In [1]: import numpy as np

In [2]: np.set_printoptions(precision=1, suppress=True, linewidth=100, floatmode="fixed")

In [3]: X = np.loadtxt("w.csv", delimiter=",")

In [4]: X
Out[4]: 
array([[ 0.2,  1.2,  0.6],
       [-0.1, -1.3, -0.3],
       [-0.7, -0.9, -1.8],
       [ 0.2, -1.6,  0.8],
       [-0.1,  0.3, -0.3],
       [ 0.8, -0.3,  2.4],
       [-0.3,  0.2, -0.8],
       [-0.9,  0.2, -2.8],
       [ 0.9,  1.4,  2.7],
       [-0.8, -0.5, -2.2],
       [ 0.8, -0.2,  2.3],
       [ 0.4,  0.5,  1.3],
       [ 0.0, -1.6, -0.1],
       [ 0.6, -0.9,  1.6],
       [ 0.7, -1.3,  2.1],
       [-0.2, -0.9, -0.6],
       [-0.8, -0.8, -2.3],
       [-1.1, -1.8, -3.2],
       [-1.6,  0.8, -4.8],
       [ 0.6, -1.7,  1.8],
       [-0.1, -1.2, -0.2],
       [ 0.2,  0.5,  0.7],
       [-0.8, -0.9, -2.2],
       [ 0.8, -0.1,  2.4],
       [-0.2,  1.7, -0.4],
       [-0.4, -0.1, -1.2],
       [-1.1,  0.0, -3.4]])

In [5]: Xc = (X - X.mean(axis=0)) / X.std(axis=0)

In [6]: Xc.std(axis=0)
Out[6]: array([1.0, 1.0, 1.0])

In [7]: coef = np.linalg.lstsq(np.delete(Xc, 2, axis=1), Xc[:, 2])[0]

In [8]: coef.round(1) + 0
Out[8]: array([1.0, 0.0])

In [9]: lab = X[:, 2] > np.median(X[:, 2])

In [10]: r0 = X[lab].mean(axis=0) - X[~lab].mean(axis=0)

In [11]: lab.astype(int)
Out[11]: array([1, 0, 0, 1, 0, 1, 0, 0, 1, 0, 1, 1, 1, 1, 1, 0, 0, 0, 0, 1, 1, 1, 0, 1, 0, 0, 0])

In [12]: np.argsort(-np.abs(r0).round(6), kind="stable")
Out[12]: array([2, 0, 1])

In [13]: def softmax(z):
    ...:     e = np.exp(z - z.max(axis=-1, keepdims=True))
    ...:     return e / e.sum(axis=-1, keepdims=True)
    ...: 

In [14]: softmax(X).sum(axis=1)
Out[14]: 
array([1.0, 1.0, 1.0, 1.0, 1.0, 1.0, 1.0, 1.0, 1.0, 1.0, 1.0, 1.0, 1.0, 1.0, 1.0, 1.0, 1.0, 1.0,
       1.0, 1.0, 1.0, 1.0, 1.0, 1.0, 1.0, 1.0, 1.0])

In [15]: np.round(softmax(10 * X[25]), 1) + 0
Out[15]: array([0.0, 1.0, 0.0])

In [16]: att = X @ X.T / np.sqrt(3)

In [17]: softmax(att).round(6).argmax(axis=1)
Out[17]: 
array([ 8, 17, 18, 19, 18,  8, 18, 18,  8, 18,  8,  8, 17, 14, 14, 17, 18, 18, 18, 19, 17,  8, 18,
        8, 18, 18, 18])

In [18]: vec = np.array([0, 2, 1])

In [19]: target = X @ vec

In [20]: np.round(np.linalg.pinv(X) @ X, 1) + 0
Out[20]: 
array([[1.0, 0.0, 0.0],
       [0.0, 1.0, 0.0],
       [0.0, 0.0, 1.0]])

In [21]: np.round(np.linalg.lstsq(X, target)[0], 1) + 0
Out[21]: array([0.0, 2.0, 1.0])

In [22]: np.round(np.linalg.solve(X.T @ X, X.T @ target), 1) + 0
Out[22]: array([0.0, 2.0, 1.0])

In [23]: rng = np.random.default_rng(80659)

In [24]: target = target + 0.1 * rng.normal(size=27)

In [25]: target
Out[25]: 
array([ 2.8, -3.0, -3.6, -2.3,  0.2,  1.8, -0.3, -2.3,  5.6, -3.2,  1.8,  2.4, -3.4, -0.3, -0.4,
       -2.5, -3.9, -6.9, -3.2, -1.6, -2.8,  1.8, -4.0,  2.3,  3.0, -1.4, -3.5])

In [26]: coef, *_ = np.linalg.lstsq(X, target)

In [27]: coef
Out[27]: array([-0.7,  2.0,  1.2])

In [28]: np.round(np.linalg.norm(target - X @ coef), 1)
Out[28]: np.float64(0.5)

In [29]: [round(float(np.linalg.norm(np.linalg.solve(X.T @ X + lam * np.eye(3), X.T @ target))), 2) for lam in (0, 1, 10, 100)]
Out[29]: [2.46, 2.17, 1.74, 0.72]

In [30]: coef.round()
Out[30]: array([-1.0,  2.0,  1.0])

In [31]: d = np.linalg.norm(X[:, None] - X[None], axis=-1)

In [32]: d[:5, :5]
Out[32]: 
array([[0.0, 2.7, 3.3, 2.8, 1.3],
       [2.7, 0.0, 1.7, 1.2, 1.6],
       [3.3, 1.7, 0.0, 2.8, 2.0],
       [2.8, 1.2, 2.8, 0.0, 2.2],
       [1.3, 1.6, 2.0, 2.2, 0.0]])

In [33]: (d + 1e9 * np.eye(27)).round(6).argmin(axis=1)
Out[33]: 
array([21, 20, 22, 12,  6, 10, 25, 26, 23, 16,  5, 21,  1, 14, 19,  1, 22, 16, 26, 14,  1, 11, 16,
       10,  0,  6,  7])

In [34]: np.linalg.norm(X, axis=1)
Out[34]: 
array([1.4, 1.3, 2.1, 1.8, 0.4, 2.5, 0.9, 2.9, 3.2, 2.4, 2.4, 1.4, 1.6, 1.9, 2.6, 1.1, 2.6, 3.8,
       5.1, 2.5, 1.2, 0.9, 2.5, 2.5, 1.8, 1.3, 3.6])

In [35]: d[8].round(6).argsort(kind="stable")[:4]
Out[35]: array([ 8, 23, 10,  5])

In [36]: d.shape
Out[36]: (27, 27)

In [37]: np.flatnonzero(d[8] < d.mean() / 2)
Out[37]: array([8])
